$ ipython --no-banner

In [1]: import numpy as np

In [2]: np.set_printoptions(precision=2, suppress=True, linewidth=120, legacy="1.25")

In [3]: def rd(a):
   ...:     return np.round(a, 2) + 0
   ...: 

In [4]: feats = np.load("a.npy")

In [5]: feats
Out[5]: 
array([[7, 6, 3, 6, 2, 1, 4, 4, 6, 5, 0, 9],
       [6, 3, 0, 9, 2, 0, 5, 9, 8, 9, 0, 9],
       [6, 2, 0, 3, 1, 7, 2, 2, 8, 6, 7, 4],
       [4, 6, 2, 0, 4, 8, 9, 0, 5, 1, 4, 5],
       [5, 0, 5, 5, 4, 0, 0, 5, 6, 4, 7, 3]])

In [6]: M2 = np.array([[1, -2, 3],
   ...:     [-2, 0, -2],
   ...:     [1, -3, -3],
   ...:     [-2, 2, 0],
   ...:     [-2, -1, -1],
   ...:     [-2, -2, 1],
   ...:     [1, -1, -1],
   ...:     [2, -1, 2],
   ...:     [2, -1, 1],
   ...:     [2, 0, 3],
   ...:     [-3, 1, 2],
   ...:     [1, 2, -1]])

In [7]: np.linalg.matrix_rank(feats @ M2)
Out[7]: 3

In [8]: feats @ M2
Out[8]: 
array([[ 23, -11,  15],
       [ 44,   0,  49],
       [ -3, -18,  58],
       [-16, -34,   0],
       [  4, -17,  35]])

In [9]: np.linalg.matrix_rank(np.vstack([feats, M2.T]))
Out[9]: 8

In [10]: M2.T @ feats.T
Out[10]: 
array([[ 23,  44,  -3, -16,   4],
       [-11,   0, -18, -34, -17],
       [ 15,  49,  58,   0,  35]])

In [11]: np.einsum("ik,kj->ji", feats, M2)
Out[11]: 
array([[ 23,  44,  -3, -16,   4],
       [-11,   0, -18, -34, -17],
       [ 15,  49,  58,   0,  35]])

In [12]: np.einsum("ik,kj->ij", feats, M2)
Out[12]: 
array([[ 23, -11,  15],
       [ 44,   0,  49],
       [ -3, -18,  58],
       [-16, -34,   0],
       [  4, -17,  35]])

In [13]: J = np.array([[2, 2, 1, 2, 2, 1, 1, 0, 2, 0, 0, 0, 0, 2, 2],
    ...:     [1, 2, 0, 2, 0, 1, 0, 2, 2, 0, 0, 1, 0, 0, 0],
    ...:     [1, 1, 2, 1, 0, 0, 2, 1, 0, 2, 2, 1, 1, 2, 0],
    ...:     [2, 2, 1, 1, 2, 1, 2, 0, 2, 1, 0, 2, 1, 0, 0],
    ...:     [2, 2, 1, 0, 0, 2, 2, 1, 0, 1, 2, 0, 0, 1, 0],
    ...:     [0, 1, 2, 0, 1, 2, 2, 0, 2, 0, 1, 2, 0, 2, 2],
    ...:     [2, 2, 1, 1, 0, 2, 2, 1, 1, 1, 1, 2, 2, 1, 2],
    ...:     [2, 0, 2, 0, 1, 1, 1, 0, 0, 1, 0, 2, 1, 1, 0],
    ...:     [2, 2, 0, 1, 1, 1, 1, 1, 2, 2, 1, 1, 1, 1, 1],
    ...:     [2, 0, 2, 0, 2, 1, 2, 2, 2, 0, 1, 1, 1, 2, 2]])

In [14]: J[9] = J[3]

In [15]: J
Out[15]: 
array([[2, 2, 1, 2, 2, 1, 1, 0, 2, 0, 0, 0, 0, 2, 2],
       [1, 2, 0, 2, 0, 1, 0, 2, 2, 0, 0, 1, 0, 0, 0],
       [1, 1, 2, 1, 0, 0, 2, 1, 0, 2, 2, 1, 1, 2, 0],
       [2, 2, 1, 1, 2, 1, 2, 0, 2, 1, 0, 2, 1, 0, 0],
       [2, 2, 1, 0, 0, 2, 2, 1, 0, 1, 2, 0, 0, 1, 0],
       [0, 1, 2, 0, 1, 2, 2, 0, 2, 0, 1, 2, 0, 2, 2],
       [2, 2, 1, 1, 0, 2, 2, 1, 1, 1, 1, 2, 2, 1, 2],
       [2, 0, 2, 0, 1, 1, 1, 0, 0, 1, 0, 2, 1, 1, 0],
       [2, 2, 0, 1, 1, 1, 1, 1, 2, 2, 1, 1, 1, 1, 1],
       [2, 2, 1, 1, 2, 1, 2, 0, 2, 1, 0, 2, 1, 0, 0]])

In [16]: U, sigma, vt = np.linalg.svd(J)

In [17]: vecs = vt[:(sigma > 1e-8).sum()]

In [18]: rng = np.random.default_rng(5925)

In [19]: x = J[8] + 5 * J[4] + rng.integers(2) * np.eye(15)[4]

In [20]: x
Out[20]: array([12., 12.,  5.,  1.,  1., 11., 11.,  6.,  2.,  7., 11.,  1.,  1.,  6.,  1.])

In [21]: rd(np.diag(vecs.T @ vecs))
Out[21]: array([0.74, 0.46, 0.57, 0.65, 0.53, 0.62, 0.62, 0.5 , 0.65, 0.65, 0.45, 0.68, 0.55, 0.59, 0.76])

In [22]: np.allclose(vecs.T @ vecs @ x, x)
Out[22]: True

In [23]: np.linalg.matrix_rank(np.vstack([J, x]))
Out[23]: 9

In [24]: F = np.loadtxt("case13.csv", delimiter=",")

In [25]: F
Out[25]: 
array([[ 7., -1.,  3.,  2.,  2.,  8.,  0.,  7.,  7.,  3., -5., -7., -1.,  7., -5.],
       [ 7., -3.,  6.,  6., -3., -9.,  2., -1., -7., -2.,  3., -5.,  3., -2., -6.],
       [ 5.,  6.,  2., -6.,  0., -2., -4.,  6.,  1.,  5.,  7.,  9.,  4.,  9., -7.],
       [-3.,  4.,  1.,  1., -7.,  7.,  0., -1., -1.,  6.,  5., -3., -1., -4., -3.],
       [-4., -1., -6.,  2.,  4.,  2., -6., -9., -7.,  4.,  2., -2., -6., -8., -2.],
       [-3.,  2.,  1.,  9.,  1.,  3., -1.,  1.,  1.,  8.,  1., -6.,  7., -5.,  7.],
       [-2.,  4., -5.,  7.,  2., -3., -3.,  9., -8., -4.,  5.,  2., -9.,  8.,  0.],
       [ 5.,  3., -3., -7.,  9.,  7.,  7., -4.,  1.,  5., -7., -5.,  0., -5., -6.],
       [ 4., -5., -5.,  6.,  7., -8., -5., -8., -5., -6.,  4., -8., -1.,  1.,  8.],
       [-9.,  2.,  3., -6., -5., -8.,  2.,  3., -7.,  7., -7.,  6.,  5.,  1., -4.],
       [ 3., -5., -9., -9., -2.,  4.,  1., -9.,  2.,  1.,  2.,  7., -4.,  4.,  8.],
       [-9., -4.,  5.,  0.,  7., -2.,  2.,  7., -2., -5., -9.,  1., -2.,  0., -2.]])

In [26]: G = F.T @ F

In [27]: rd(np.linalg.svd(F, compute_uv=False) ** 2)
Out[27]: array([1017.27,  839.93,  704.54,  600.94,  510.43,  396.88,  342.21,  180.84,   94.24,   74.09,   23.54,   14.11])

In [28]: np.diag(G)
Out[28]: array([373., 162., 261., 413., 291., 417., 149., 469., 297., 306., 337., 383., 239., 346., 356.])

In [29]: (F @ F.T).shape
Out[29]: (12, 12)

In [30]: np.linalg.matrix_rank(G)
Out[30]: 12
